$ python3 -q
>>> import numpy as np
>>> np.set_printoptions(suppress=True, linewidth=200)
>>> M = np.array([[3, 3, 0, 2, 0, 0, 0, 0],
...     [2, 1, 0, 1, 0, 0, 1, 0],
...     [0, 0, 3, 0, 2, 0, 0, 0],
...     [1, 1, 0, 3, 0, 0, 0, 1],
...     [0, 0, 3, 0, 2, 3, 0, 0],
...     [0, 0, 1, 0, 2, 2, 0, 0],
...     [1, 0, 0, 1, 0, 0, 2, 1],
...     [3, 3, 0, 0, 0, 0, 1, 2]])
>>> rng = np.random.default_rng(99428)
>>> z = rng.permutation(8)
>>> z
array([5, 2, 1, 6, 4, 0, 3, 7])
>>> out = M[z][:, z]
>>> np.diag(out)
array([2, 3, 1, 2, 2, 3, 3, 2])
>>> mat = np.load("arr.npy")
>>> mat
array([[ 0,  0,  5,  2, -3, -1, -5, -1,  2, -3, -5, -4],
       [-5, -1,  0,  5,  0,  2, -5,  3,  3,  5, -2,  5],
       [-3, -5,  3, -3,  1,  0,  1, -5,  2, -5,  1,  1],
       [-3, -5, -4, -4, -4,  0,  4, -5,  0, -2,  5,  1],
       [ 3, -1, -1,  0,  3,  2, -5,  1,  5, -2,  3,  3],
       [-1,  4,  5,  4,  3, -3,  3,  2,  5,  1, -2, -2],
       [ 3, -5,  1, -4,  0,  5,  0, -3,  5, -5, -2,  4],
       [ 5, -2,  0, -5, -4,  3, -3, -4,  3, -5,  3, -3],
       [ 4,  5, -4,  4, -2, -4,  0, -1,  0,  3, -3,  5],
       [ 5, -1, -4,  1, -4,  5,  4,  4,  3, -4,  0,  1],
       [-1, -3,  2, -5,  2,  4, -5, -2, -4,  5,  3, -1],
       [ 5,  0, -2,  3, -3, -2, -1, -3,  1, -4, -2, -3]])
>>> z = rng.permutation(12)
>>> z
array([ 9, 10,  4,  8,  3,  5,  1, 11,  0,  7,  6,  2])
>>> out = mat[z][:, z]
>>> np.allclose(out, mat)
False
>>> np.round(np.sort(np.abs(np.linalg.eigvals(out))), 2)
array([ 2.12,  2.12,  3.02,  5.9 ,  5.9 ,  8.41,  8.41,  9.2 ,  9.2 , 10.03, 10.03, 12.48])
>>> data = np.load("a.npy")
>>> data
array([[ 4.,  4., -1.,  5.],
       [ 0., -2.,  4., -1.],
       [ 0.,  0.,  3.,  2.],
       [ 0.,  0.,  1.,  2.]])
>>> t = np.radians(180)
>>> R = np.eye(4)
>>> R[1, 1] = R[3, 3] = np.cos(t)
>>> R[1, 3], R[3, 1] = -np.sin(t), np.sin(t)
>>> R.round(2) + 0
array([[ 1.,  0.,  0.,  0.],
       [ 0., -1.,  0.,  0.],
       [ 0.,  0.,  1.,  0.],
       [ 0.,  0.,  0., -1.]])
>>> out = data @ R.T
>>> np.allclose(data @ data.T, out @ out.T)
True
>>> out.round(2) + 0
array([[ 4., -4., -1., -5.],
       [ 0.,  2.,  4.,  1.],
       [ 0.,  0.,  3., -2.],
       [ 0.,  0.,  1., -2.]])
>>> np.allclose(np.linalg.norm(data, axis=1), np.linalg.norm(out, axis=1))
True
>>> np.abs(out - data).max(axis=0)
array([ 0.,  8.,  0., 10.])
>>> np.round(np.linalg.svd(data, compute_uv=False), 2), np.round(np.linalg.svd(out, compute_uv=False), 2)
(array([8.12, 5.3 , 1.66, 0.45]), array([8.12, 5.3 , 1.66, 0.45]))
